$ ipython --no-banner

In [1]: import numpy as np

In [2]: np.set_printoptions(suppress=True, linewidth=160)

In [3]: J = np.array([[0, 0, 0, 0, 0],
   ...:     [0, 1, 0, 0, 0],
   ...:     [0, 0, 5, 0, 0],
   ...:     [0, 0, 0, 7, 0],
   ...:     [0, 0, 0, 0, -4]])

In [4]: w, vecs = np.linalg.eigh(J)

In [5]: x0 = np.array([2, 2, 2, 2, 0])

In [6]: np.abs(J).sum(axis=1).max(), np.abs(w).max()
Out[6]: (np.int64(7), np.float64(7.0))

In [7]: vecs * np.maximum(w, 0) @ vecs.T
Out[7]: 
array([[0., 0., 0., 0., 0.],
       [0., 1., 0., 0., 0.],
       [0., 0., 5., 0., 0.],
       [0., 0., 0., 7., 0.],
       [0., 0., 0., 0., 0.]])

In [8]: x0 @ J @ x0 / (x0 @ x0), w[0], w[-1]
Out[8]: (np.float64(3.25), np.float64(-4.0), np.float64(7.0))

In [9]: (J != 0).astype(int)
Out[9]: 
array([[0, 0, 0, 0, 0],
       [0, 1, 0, 0, 0],
       [0, 0, 1, 0, 0],
       [0, 0, 0, 1, 0],
       [0, 0, 0, 0, 1]])

In [10]: np.flatnonzero(np.linalg.matrix_power((J != 0) + (J.T != 0) + np.eye(5), 5)[4])
Out[10]: array([4])

In [11]: round(float(np.linalg.det(J)), 2)
Out[11]: 0.0

In [12]: J @ J
Out[12]: 
array([[ 0,  0,  0,  0,  0],
       [ 0,  1,  0,  0,  0],
       [ 0,  0, 25,  0,  0],
       [ 0,  0,  0, 49,  0],
       [ 0,  0,  0,  0, 16]])

In [13]: np.linalg.matrix_rank(J - J[0, 0] * np.eye(5))
Out[13]: np.int64(4)

In [14]: print(np.prod(np.diag(J)), round(np.linalg.det(J), 2))
0 0.0

In [15]: [int(np.linalg.matrix_rank(np.linalg.matrix_power(J, p))) for p in range(1, 6)]
Out[15]: [4, 4, 4, 4, 4]

In [16]: J @ J
Out[16]: 
array([[ 0,  0,  0,  0,  0],
       [ 0,  1,  0,  0,  0],
       [ 0,  0, 25,  0,  0],
       [ 0,  0,  0, 49,  0],
       [ 0,  0,  0,  0, 16]])

In [17]: U, sv, Vh = np.linalg.svd(J)

In [18]: vecs = Vh[:(sv > 1e-8).sum()]

In [19]: rng = np.random.default_rng(177582)

In [20]: x0 = J[4] + -1 * J[2] + rng.integers(2) * np.eye(5)[0]

In [21]: x0
Out[21]: array([ 1.,  0., -5.,  0., -4.])

In [22]: vecs.T @ vecs
Out[22]: 
array([[0., 0., 0., 0., 0.],
       [0., 1., 0., 0., 0.],
       [0., 0., 1., 0., 0.],
       [0., 0., 0., 1., 0.],
       [0., 0., 0., 0., 1.]])

In [23]: np.diag(vecs.T @ vecs)
Out[23]: array([0., 1., 1., 1., 1.])

In [24]: np.linalg.matrix_rank(np.vstack([J, x0]))
Out[24]: np.int64(5)

In [25]: print(np.round(np.linalg.norm(x0 - vecs.T @ vecs @ x0), 2))
1.0
